>>> import numpy as np
>>> np.set_printoptions(precision=3, suppress=True, linewidth=160, floatmode="fixed")
>>> F = np.load("layer5.npy")
>>> print(F)
[[3 0 0 0 0]
 [0 2 0 0 0]
 [0 0 0 3 0]
 [0 0 0 0 2]
 [0 0 3 0 0]]
>>> print((np.linalg.matrix_power((F != 0) + (F.T != 0) + np.eye(5), 5) > 0).astype(int))
[[1 0 0 0 0]
 [0 1 0 0 0]
 [0 0 1 1 1]
 [0 0 1 1 1]
 [0 0 1 1 1]]
>>> print(round(np.linalg.det(F), 3))
108.0
>>> print(np.flatnonzero(np.linalg.matrix_power((F != 0) + (F.T != 0) + np.eye(5), 5)[0]))
[0]
>>> print(F @ F)
[[9 0 0 0 0]
 [0 4 0 0 0]
 [0 0 0 0 6]
 [0 0 6 0 0]
 [0 0 0 9 0]]
>>> print(F.sum(axis=1))
[3 2 3 2 3]
>>> np.linalg.rank(F)
Traceback (most recent call last):
  File "<python-input-9>", line 1, in <module>
    np.linalg.rank(F)
    ^^^^^^^^^^^^^^
AttributeError: module 'numpy.linalg' has no attribute 'rank'
>>> print(F - F[0])
[[ 0  0  0  0  0]
 [-3  2  0  0  0]
 [-3  0  0  3  0]
 [-3  0  0  0  2]
 [-3  0  3  0  0]]
>>> print(np.unravel_index(np.abs(F).argmax(), F.shape))
(np.int64(0), np.int64(0))
>>> print(np.linalg.matrix_rank(F))
5
>>> print(np.linalg.svd(F, compute_uv=False))
[3.000 3.000 3.000 2.000 2.000]
>>> print(np.diff(F, axis=0))
[[-3  2  0  0  0]
 [ 0 -2  0  3  0]
 [ 0  0  0 -3  2]
 [ 0  0  3  0 -2]]
>>> print(round(float(np.linalg.norm(F)), 3))
5.916
>>> arr = np.loadtxt("dump.csv", delimiter=",")
>>> print(arr)
[[ 0.395  2.395  3.597  3.395 -3.202 -1.403 -1.000 -1.000  1.798 -1.202]
 [-0.146  1.854  3.236  2.854 -3.382 -1.764 -1.000 -1.000  1.618 -1.382]
 [-4.552 -2.552  0.299 -1.552 -4.851 -4.701 -1.000 -1.000  0.149 -2.851]
 [ 2.188  4.188  4.792  5.188 -2.604 -0.208 -1.000 -1.000  2.396 -0.604]
 [-0.836  1.164  2.776  2.164 -3.612 -2.224 -1.000 -1.000  1.388 -1.612]
 [ 4.117  6.117  6.078  7.117 -1.961  1.078 -1.000 -1.000  3.039  0.039]
 [ 2.139  4.139  4.760  5.139 -2.620 -0.240 -1.000 -1.000  2.380 -0.620]
 [ 1.004  3.004  4.002  4.004 -2.999 -0.998 -1.000 -1.000  2.001 -0.999]
 [ 1.137  3.137  4.091  4.137 -2.954 -0.909 -1.000 -1.000  2.046 -0.954]
 [ 0.724  2.724  3.816  3.724 -3.092 -1.184 -1.000 -1.000  1.908 -1.092]
 [ 0.570  2.570  3.714  3.570 -3.143 -1.286 -1.000 -1.000  1.857 -1.143]
 [-1.810  0.190  2.127  1.190 -3.937 -2.873 -1.000 -1.000  1.063 -1.937]
 [ 2.407  4.407  4.938  5.407 -2.531 -0.062 -1.000 -1.000  2.469 -0.531]
 [ 2.536  4.536  5.024  5.536 -2.488  0.024 -1.000 -1.000  2.512 -0.488]
 [-1.947  0.053  2.035  1.053 -3.982 -2.965 -1.000 -1.000  1.018 -1.982]
 [ 2.324  4.324  4.883  5.324 -2.559 -0.117 -1.000 -1.000  2.441 -0.559]
 [ 1.920  3.920  4.613  4.920 -2.693 -0.387 -1.000 -1.000  2.307 -0.693]
 [-0.654  1.346  2.897  2.346 -3.551 -2.103 -1.000 -1.000  1.449 -1.551]
 [-1.050  0.950  2.633  1.950 -3.683 -2.367 -1.000 -1.000  1.317 -1.683]
 [ 2.816  4.816  5.211  5.816 -2.395  0.211 -1.000 -1.000  2.605 -0.395]
 [ 8.368 10.368  8.912 11.368 -0.544  3.912 -1.000 -1.000  4.456  1.456]
 [ 3.028  5.028  5.352  6.028 -2.324  0.352 -1.000 -1.000  2.676 -0.324]
 [-2.752 -0.752  1.499  0.248 -4.251 -3.501 -1.000 -1.000  0.749 -2.251]
 [-1.125  0.875  2.584  1.875 -3.708 -2.416 -1.000 -1.000  1.292 -1.708]
 [-0.385  1.615  3.077  2.615 -3.462 -1.923 -1.000 -1.000  1.538 -1.462]
 [-0.811  1.189  2.793  2.189 -3.604 -2.207 -1.000 -1.000  1.396 -1.604]
 [ 2.853  4.853  5.235  5.853 -2.382  0.235 -1.000 -1.000  2.618 -0.382]
 [ 4.801  6.801  6.534  7.801 -1.733  1.534 -1.000 -1.000  3.267  0.267]
 [ 5.809  7.809  7.206  8.809 -1.397  2.206 -1.000 -1.000  3.603  0.603]
 [ 1.622  3.622  4.415  4.622 -2.793 -0.585 -1.000 -1.000  2.207 -0.793]
 [-0.708  1.292  2.861  2.292 -3.569 -2.139 -1.000 -1.000  1.431 -1.569]
 [-3.262 -1.262  1.159 -0.262 -4.421 -3.841 -1.000 -1.000  0.579 -2.421]
 [ 0.208  2.208  3.472  3.208 -3.264 -1.528 -1.000 -1.000  1.736 -1.264]
 [ 2.400  4.400  4.933  5.400 -2.533 -0.067 -1.000 -1.000  2.467 -0.533]
 [ 2.251  4.251  4.834  5.251 -2.583 -0.166 -1.000 -1.000  2.417 -0.583]
 [ 2.739  4.739  5.159  5.739 -2.420  0.159 -1.000 -1.000  2.580 -0.420]
 [ 3.032  5.032  5.355  6.032 -2.323  0.355 -1.000 -1.000  2.677 -0.323]
 [-0.260  1.740  3.160  2.740 -3.420 -1.840 -1.000 -1.000  1.580 -1.420]
 [ 0.576  2.576  3.718  3.576 -3.141 -1.282 -1.000 -1.000  1.859 -1.141]
 [ 1.728  3.728  4.485  4.728 -2.757 -0.515 -1.000 -1.000  2.243 -0.757]
 [ 6.831  8.831  7.887  9.831 -1.056  2.887 -1.000 -1.000  3.944  0.944]
 [ 1.001  3.001  4.000  4.001 -3.000 -1.000 -1.000 -1.000  2.000 -1.000]
 [ 5.240  7.240  6.827  8.240 -1.587  1.827 -1.000 -1.000  3.413  0.413]
 [ 0.337  2.337  3.558  3.337 -3.221 -1.442 -1.000 -1.000  1.779 -1.221]
 [-3.386 -1.386  1.076 -0.386 -4.462 -3.924 -1.000 -1.000  0.538 -2.462]
 [-0.375  1.625  3.084  2.625 -3.458 -1.916 -1.000 -1.000  1.542 -1.458]
 [-3.621 -1.621  0.919 -0.621 -4.540 -4.081 -1.000 -1.000  0.460 -2.540]
 [-2.162 -0.162  1.892  0.838 -4.054 -3.108 -1.000 -1.000  0.946 -2.054]
 [-3.223 -1.223  1.185 -0.223 -4.408 -3.815 -1.000 -1.000  0.592 -2.408]]
>>> rk = np.linalg.matrix_rank(arr)
>>> print(rk)
4
>>> ns = np.linalg.svd(arr)[2][rk:].T
>>> print([int(np.linalg.matrix_rank(arr[:, :j + 1])) for j in range(10)])
[1, 2, 3, 3, 4, 4, 4, 4, 4, 4]
>>> print(ns.shape)
(10, 6)
>>> print([int(np.linalg.matrix_rank(arr[:i])) for i in range(1, len(arr) + 1)])
[1, 2, 3, 3, 3, 3, 4, 4, 4, 4, 4, 4, 4, 4, 4, 4, 4, 4, 4, 4, 4, 4, 4, 4, 4, 4, 4, 4, 4, 4, 4, 4, 4, 4, 4, 4, 4, 4, 4, 4, 4, 4, 4, 4, 4, 4, 4, 4, 4]
